$ ipython --no-banner

In [1]: import numpy as np

In [2]: from numpy import linalg as LA

In [3]: np.set_printoptions(precision=3, suppress=True, linewidth=100)

In [4]: def tidy(a):
   ...:     return np.round(a, 3) + 0
   ...: 

In [5]: J = 5 * np.eye(4) + np.eye(4, k=1)

In [6]: J
Out[6]: 
array([[5., 1., 0., 0.],
       [0., 5., 1., 0.],
       [0., 0., 5., 1.],
       [0., 0., 0., 5.]])

In [7]: J @ J
Out[7]: 
array([[25., 10.,  1.,  0.],
       [ 0., 25., 10.,  1.],
       [ 0.,  0., 25., 10.],
       [ 0.,  0.,  0., 25.]])

In [8]: np.prod(np.diag(J)), tidy(LA.det(J))
Out[8]: (np.float64(625.0), np.float64(625.0))

In [9]: tidy(np.sort(LA.eigvals(J)))
Out[9]: array([5., 5., 5., 5.])

In [10]: O, V = LA.qr(J[:, :3])[0], LA.qr(J[:, 3:])[0]

In [11]: sv = LA.svd(O.T @ V, compute_uv=False)

In [12]: tidy(LA.norm(O @ O.T - V @ V.T, 2))
Out[12]: np.float64(1.0)

In [13]: tidy(sv)
Out[13]: array([0.196])

In [14]: tidy(np.degrees(np.arccos(sv.clip(0, 1))))
Out[14]: array([78.69])

In [15]: ev, V = LA.eig(J)

In [16]: np.prod(ev)
Out[16]: np.float64(625.0)

In [17]: tidy(np.sort(LA.eigvals(J.T)))
Out[17]: array([5., 5., 5., 5.])

In [18]: tidy(np.sort(LA.eigvals(J @ J)))
Out[18]: array([25., 25., 25., 25.])

In [19]: tidy(LA.det(J.T))
Out[19]: np.float64(625.0)

In [20]: tidy(LA.eigvals(J).sum().real)
Out[20]: np.float64(20.0)

In [21]: np.kron(np.eye(2, dtype=int), J)
Out[21]: 
array([[5., 1., 0., 0., 0., 0., 0., 0.],
       [0., 5., 1., 0., 0., 0., 0., 0.],
       [0., 0., 5., 1., 0., 0., 0., 0.],
       [0., 0., 0., 5., 0., 0., 0., 0.],
       [0., 0., 0., 0., 5., 1., 0., 0.],
       [0., 0., 0., 0., 0., 5., 1., 0.],
       [0., 0., 0., 0., 0., 0., 5., 1.],
       [0., 0., 0., 0., 0., 0., 0., 5.]])

In [22]: tidy(LA.eigvals(J))
Out[22]: array([5., 5., 5., 5.])

In [23]: tidy(LA.det(J[::-1]))
Out[23]: np.float64(625.0)

In [24]: np.einsum("ij,ji->", J, J)
Out[24]: np.float64(100.0)

In [25]: rng = np.random.default_rng(99)

In [26]: E = np.eye(5, dtype=int)[rng.permutation(5)] * np.array([5, -1, -1, 1, 1])

In [27]: E
Out[27]: 
array([[ 0,  0, -1,  0,  0],
       [ 5,  0,  0,  0,  0],
       [ 0,  0,  0,  1,  0],
       [ 0,  0,  0,  0,  1],
       [ 0, -1,  0,  0,  0]])

In [28]: O, r_ = LA.qr(E)

In [29]: np.allclose(r_.T @ r_, E.T @ E)
Out[29]: True

In [30]: O
Out[30]: 
array([[ 0.,  0.,  1.,  0.,  0.],
       [-1.,  0.,  0.,  0.,  0.],
       [-0., -0.,  0., -1.,  0.],
       [-0., -0., -0.,  0.,  1.],
       [-0.,  1.,  0.,  0.,  0.]])

In [31]: np.abs(np.diag(r_))
Out[31]: array([5., 1., 1., 1., 1.])

In [32]: O @ r_
Out[32]: 
array([[ 0.,  0., -1.,  0.,  0.],
       [ 5.,  0.,  0.,  0.,  0.],
       [ 0.,  0.,  0.,  1.,  0.],
       [ 0.,  0.,  0.,  0.,  1.],
       [ 0., -1.,  0.,  0.,  0.]])

In [33]: r0 = np.array([1, 1])

In [34]: g = np.array([3, 1, 2, -3])

In [35]: X = r0[:, None] + g[None, :]

In [36]: X
Out[36]: 
array([[ 4,  2,  3, -2],
       [ 4,  2,  3, -2]])

In [37]: LA.lstsq(X[:-1].T, X[-1])[2]
Out[37]: np.int32(1)

In [38]: tidy(np.trace(LA.pinv(X) @ X))
Out[38]: np.float64(1.0)

In [39]: np.abs(np.diag(LA.qr(X)[1])) > 1e-9
Out[39]: array([ True, False])

In [40]: np.unique(X.round(6), axis=0).shape
Out[40]: (1, 4)

In [41]: tidy(X @ LA.pinv(X) @ X)
Out[41]: 
array([[ 4.,  2.,  3., -2.],
       [ 4.,  2.,  3., -2.]])

In [42]: np.allclose(X[:-1].T @ LA.lstsq(X[:-1].T, X[-1])[0], X[-1])
Out[42]: True

In [43]: C = np.array([[3, -1, 2], [-1, 1, 0], [2, 3, -1]])

In [44]: W0 = np.repeat(C, 14 // 3, axis=0)

In [45]: W0 = W0 + 0.05 * rng.normal(size=W0.shape)

In [46]: tidy(W0)
Out[46]: 
array([[ 3.034, -1.088,  2.084],
       [ 2.977, -1.03 ,  1.948],
       [ 3.047, -0.966,  2.062],
       [ 3.045, -0.987,  2.016],
       [-0.953,  0.956, -0.002],
       [-0.981,  0.977,  0.036],
       [-1.018,  1.034,  0.007],
       [-0.977,  0.924, -0.043],
       [ 2.067,  3.009, -1.004],
       [ 2.048,  3.038, -1.002],
       [ 1.968,  3.098, -0.965],
       [ 1.921,  3.042, -0.962]])

In [47]: x = np.array([2, 3, 1])

In [48]: rhs = W0 @ x

In [49]: tidy(LA.lstsq(W0, rhs)[0])
Out[49]: array([2., 3., 1.])

In [50]: tidy(rhs)
Out[50]: 
array([ 4.889,  4.812,  5.257,  5.145,  0.96 ,  1.006,  1.073,  0.776, 12.157, 12.207, 12.264,
       12.007])

In [51]: rhs = rhs + 0.05 * rng.normal(size=12)

In [52]: tidy(rhs)
Out[52]: 
array([ 4.93 ,  4.792,  5.33 ,  5.108,  1.02 ,  1.021,  1.158,  0.756, 12.192, 12.249, 12.248,
       12.008])

In [53]: beta, *_ = LA.lstsq(W0, rhs)

In [54]: tidy(W0.T @ (rhs - W0 @ beta))
Out[54]: array([0., 0., 0.])

In [55]: tidy(LA.norm(rhs - W0 @ beta))
Out[55]: np.float64(0.128)

In [56]: cen = W0 - W0.mean(axis=0)

In [57]: V = LA.svd(cen)[2][:2]

In [58]: out = cen - cen @ V.T @ V

In [59]: tidy(LA.norm(out) / LA.norm(cen))
Out[59]: np.float64(0.015)

In [60]: tidy(np.cov(cen @ V.T, rowvar=False))
Out[60]: 
array([[5.322, 0.   ],
       [0.   , 2.552]])

In [61]: U, sv, Vh = LA.svd(X)

In [62]: tidy(sv)
Out[62]: array([8.124, 0.   ])

In [63]: out = U[:, :1] @ np.diag(sv[:1]) @ Vh[:1]

In [64]: tidy(LA.norm(X - out, 2)), tidy(sv[1])
Out[64]: (np.float64(0.0), np.float64(0.0))

In [65]: tidy(LA.norm(X - out) / LA.norm(X))
Out[65]: np.float64(0.0)

In [66]: LA.matrix_rank(out)
Out[66]: np.int64(1)

In [67]: x = np.array([-3, -2, 0])

In [68]: rhs = W0 @ x

In [69]: beta, lr = np.zeros(3), 1 / LA.norm(W0, 2) ** 2

In [70]: for i in range(300):
    ...:     beta -= lr * W0.T @ (W0 @ beta - rhs)
    ...:     if i % 50 == 0: print(i, round(LA.norm(W0 @ beta - rhs), 3))
    ...: 
0 1.734
50 0.012
100 0.001
150 0.0
200 0.0
250 0.0

In [71]: tidy(beta)
Out[71]: array([-3., -2.,  0.])

In [72]: tidy(LA.cond(W0))
Out[72]: np.float64(4.939)

In [73]: K = np.loadtxt("dump.csv", delimiter=",")

In [74]: K
Out[74]: 
array([[ 0.5  , -0.203, -1.   , -1.1  ,  0.2  ],
       [ 0.3  , -1.14 , -0.1  , -1.2  ,  1.1  ],
       [ 0.6  , -0.776,  0.2  ,  0.3  ,  0.8  ],
       [-0.2  ,  2.627, -0.6  ,  1.3  , -2.6  ],
       [-0.7  , -0.284,  0.6  , -0.4  ,  0.3  ],
       [ 0.3  ,  1.322, -1.8  ,  0.2  , -1.3  ],
       [-0.7  ,  0.034,  0.4  ,  1.7  ,  0.   ],
       [-1.2  ,  1.082,  1.2  ,  0.7  , -1.1  ],
       [-1.9  ,  0.556, -2.   ,  0.7  , -0.6  ],
       [ 0.6  , -0.22 ,  0.4  ,  1.1  ,  0.2  ],
       [-1.1  ,  1.58 , -1.   , -0.3  , -1.6  ],
       [ 2.   ,  0.524, -0.2  ,  1.3  , -0.5  ],
       [-0.5  , -1.014, -1.2  ,  0.9  ,  1.   ],
       [-0.3  ,  2.024, -0.7  ,  0.7  , -2.   ],
       [-0.8  , -0.587, -1.4  ,  0.3  ,  0.6  ],
       [ 1.5  ,  1.982,  0.1  ,  0.   , -2.   ],
       [-1.   ,  0.066, -0.6  ,  0.8  , -0.1  ],
       [ 0.2  , -1.498, -0.3  ,  0.2  ,  1.5  ],
       [-1.4  , -0.279, -0.8  , -0.6  ,  0.3  ],
       [ 0.   , -0.039,  0.5  ,  0.9  ,  0.   ],
       [ 2.1  ,  0.704, -0.9  ,  0.5  , -0.7  ],
       [-0.5  ,  0.68 , -0.4  ,  0.2  , -0.7  ],
       [ 1.5  , -0.722,  0.5  ,  0.7  ,  0.7  ],
       [-1.1  , -0.516,  0.   , -0.1  ,  0.5  ],
       [ 0.2  , -0.609,  0.   ,  0.1  ,  0.6  ],
       [ 0.8  , -0.386, -2.7  , -0.8  ,  0.4  ],
       [ 0.8  , -0.176, -0.6  ,  1.3  ,  0.2  ],
       [-1.2  ,  1.626, -1.9  , -0.5  , -1.6  ],
       [-0.7  ,  0.383,  0.7  , -1.8  , -0.4  ]])

In [75]: t = np.radians(60)

In [76]: r_ = np.eye(5)

In [77]: r_[0, 0] = r_[1, 1] = np.cos(t)

In [78]: r_[0, 1], r_[1, 0] = -np.sin(t), np.sin(t)

In [79]: tidy(r_)
Out[79]: 
array([[ 0.5  , -0.866,  0.   ,  0.   ,  0.   ],
       [ 0.866,  0.5  ,  0.   ,  0.   ,  0.   ],
       [ 0.   ,  0.   ,  1.   ,  0.   ,  0.   ],
       [ 0.   ,  0.   ,  0.   ,  1.   ,  0.   ],
       [ 0.   ,  0.   ,  0.   ,  0.   ,  1.   ]])

In [80]: out = K @ r_.T

In [81]: tidy(LA.svd(K, compute_uv=False)), tidy(LA.svd(out, compute_uv=False))
Out[81]: 
(array([8.223, 5.705, 5.071, 4.341, 0.085]),
 array([8.223, 5.705, 5.071, 4.341, 0.085]))

In [82]: tidy(np.abs(out - K).max(axis=0))
Out[82]: array([2.466, 1.923, 0.   , 0.   , 0.   ])

In [83]: cen = K - K.mean(axis=0)

In [84]: V = LA.svd(cen)[2][:4]

In [85]: out = cen - cen @ V.T @ V

In [86]: tidy(LA.norm(out) / LA.norm(cen))
Out[86]: np.float64(0.007)

In [87]: LA.norm(out, axis=1).round(6).argmax()
Out[87]: np.int64(8)

In [88]: tidy(np.cov(cen @ V.T, rowvar=False))
Out[88]: 
array([[2.206, 0.   , 0.   , 0.   ],
       [0.   , 1.15 , 0.   , 0.   ],
       [0.   , 0.   , 0.819, 0.   ],
       [0.   , 0.   , 0.   , 0.586]])

In [89]: x = np.array([4, 3, 4, 0, 0])

In [90]: rhs = K @ x

In [91]: beta, lr = np.zeros(5), 1 / LA.norm(K, 2) ** 2

In [92]: for i in range(250):
    ...:     beta -= lr * K.T @ (K @ beta - rhs)
    ...:     if i % 50 == 0: print(i, round(LA.norm(K @ beta - rhs), 3))
    ...: 
0 18.026
50 0.179
100 0.178
150 0.177
200 0.176

In [93]: tidy(LA.cond(K))
Out[93]: np.float64(96.501)

In [94]: tidy(beta)
Out[94]: array([ 4.006,  1.546,  3.995,  0.003, -1.459])
